% python3 -q
>>> import numpy as np
>>> from numpy import linalg as LA
>>> np.set_printoptions(precision=3, suppress=True, linewidth=140, floatmode="fixed")
>>> A = np.load("x.npy")
>>> A
array([[-0.500,  0.000, -0.866,  0.000,  0.000,  0.000,  0.000,  0.000,  0.000,  0.000,  0.000,  0.000,  0.000,  0.000],
       [ 0.000,  1.000,  0.000,  0.000,  0.000,  0.000,  0.000,  0.000,  0.000,  0.000,  0.000,  0.000,  0.000,  0.000],
       [ 0.866,  0.000, -0.500,  0.000,  0.000,  0.000,  0.000,  0.000,  0.000,  0.000,  0.000,  0.000,  0.000,  0.000],
       [ 0.000,  0.000,  0.000,  1.000,  0.000,  0.000,  0.000,  0.000,  0.000,  0.000,  0.000,  0.000,  0.000,  0.000],
       [ 0.000,  0.000,  0.000,  0.000,  1.000,  0.000,  0.000,  0.000,  0.000,  0.000,  0.000,  0.000,  0.000,  0.000],
       [ 0.000,  0.000,  0.000,  0.000,  0.000,  1.000,  0.000,  0.000,  0.000,  0.000,  0.000,  0.000,  0.000,  0.000],
       [ 0.000,  0.000,  0.000,  0.000,  0.000,  0.000,  1.000,  0.000,  0.000,  0.000,  0.000,  0.000,  0.000,  0.000],
       [ 0.000,  0.000,  0.000,  0.000,  0.000,  0.000,  0.000,  1.000,  0.000,  0.000,  0.000,  0.000,  0.000,  0.000],
       [ 0.000,  0.000,  0.000,  0.000,  0.000,  0.000,  0.000,  0.000,  1.000,  0.000,  0.000,  0.000,  0.000,  0.000],
       [ 0.000,  0.000,  0.000,  0.000,  0.000,  0.000,  0.000,  0.000,  0.000,  1.000,  0.000,  0.000,  0.000,  0.000],
       [ 0.000,  0.000,  0.000,  0.000,  0.000,  0.000,  0.000,  0.000,  0.000,  0.000,  1.000,  0.000,  0.000,  0.000],
       [ 0.000,  0.000,  0.000,  0.000,  0.000,  0.000,  0.000,  0.000,  0.000,  0.000,  0.000,  1.000,  0.000,  0.000],
       [ 0.000,  0.000,  0.000,  0.000,  0.000,  0.000,  0.000,  0.000,  0.000,  0.000,  0.000,  0.000,  1.000,  0.000],
       [ 0.000,  0.000,  0.000,  0.000,  0.000,  0.000,  0.000,  0.000,  0.000,  0.000,  0.000,  0.000,  0.000,  1.000]])
>>> B = A / np.sqrt((A ** 2).mean(axis=1, keepdims=True))
>>> LA.matrix_rank(B) == LA.matrix_rank(A)
np.True_
>>> B[9]
array([0.000, 0.000, 0.000, 0.000, 0.000, 0.000, 0.000, 0.000, 0.000, 3.742, 0.000, 0.000, 0.000, 0.000])
>>> LA.matrix_rank(A - A.mean(axis=1, keepdims=True))
np.int64(13)
>>> LA.norm(B, axis=1)
array([3.742, 3.742, 3.742, 3.742, 3.742, 3.742, 3.742, 3.742, 3.742, 3.742, 3.742, 3.742, 3.742, 3.742])
